In [1]: import numpy as np

In [2]: from numpy import linalg as LA

In [3]: np.set_printoptions(suppress=True, linewidth=160)

In [4]: tidy = lambda a: np.round(a, 2) + 0

In [5]: arr = np.array([[2.2, -0.3, 0.3], [1.3, 0.2, 1.1], [0.1, 0.2, 0.2], [2.4, 0.3, -1.9]])

In [6]: arr
Out[6]: 
array([[ 2.2, -0.3,  0.3],
       [ 1.3,  0.2,  1.1],
       [ 0.1,  0.2,  0.2],
       [ 2.4,  0.3, -1.9]])

In [7]: proj = arr @ LA.solve(arr.T @ arr, arr.T)

In [8]: np.allclose(proj @ proj, proj)
Out[8]: True

In [9]: tidy(LA.eigvalsh(proj))
Out[9]: array([0., 1., 1., 1.])

In [10]: tidy(proj @ arr[:, 0])
Out[10]: array([2.2, 1.3, 0.1, 2.4])

In [11]: tidy(np.diag(proj))
Out[11]: array([0.93, 0.86, 0.21, 0.99])

In [12]: np.trace(proj)
Out[12]: np.float64(3.0)

In [13]: tidy(proj)
Out[13]: 
array([[ 0.93,  0.1 , -0.23,  0.02],
       [ 0.1 ,  0.86,  0.33, -0.03],
       [-0.23,  0.33,  0.21,  0.07],
       [ 0.02, -0.03,  0.07,  0.99]])

In [14]: tidy((np.eye(4) - proj) @ arr)
Out[14]: 
array([[0., 0., 0.],
       [0., 0., 0.],
       [0., 0., 0.],
       [0., 0., 0.]])

In [15]: A2 = np.array([[-2, -2, -3], [3, 1, 1]])

In [16]: C = np.kron(A2, arr)

In [17]: C.shape
Out[17]: (8, 9)

In [18]: def softmax(z):
    ...:     e = np.exp(z - z.max(axis=-1, keepdims=True))
    ...:     return e / e.sum(axis=-1, keepdims=True)
    ...: 

In [19]: tidy(softmax(10 * arr[3]))
Out[19]: array([1., 0., 0.])

In [20]: tidy(softmax(arr).sum(axis=1))
Out[20]: array([1., 1., 1., 1.])

In [21]: scores = arr @ arr.T / np.sqrt(3)

In [22]: tidy(softmax(scores + np.triu(np.full(scores.shape, -np.inf), 1)))
Out[22]: 
array([[1.  , 0.  , 0.  , 0.  ],
       [0.53, 0.47, 0.  , 0.  ],
       [0.33, 0.36, 0.31, 0.  ],
       [0.06, 0.01, 0.  , 0.93]])

In [23]: softmax(scores).round(6).argmax(axis=1)
Out[23]: array([0, 0, 1, 3])

In [24]: r0, r1 = arr[0], arr[1]

In [25]: tidy(r0 @ r1)
Out[25]: np.float64(3.13)

In [26]: tidy(r0 @ r0)
Out[26]: np.float64(5.02)

In [27]: p = (r0 @ r1) / (r0 @ r0) * r0

In [28]: tidy(r1 - p)
Out[28]: array([-0.07,  0.39,  0.91])

In [29]: LA.matrix_rank(np.outer(r0, r1))
Out[29]: np.int64(1)

In [30]: tidy(p)
Out[30]: array([ 1.37, -0.19,  0.19])
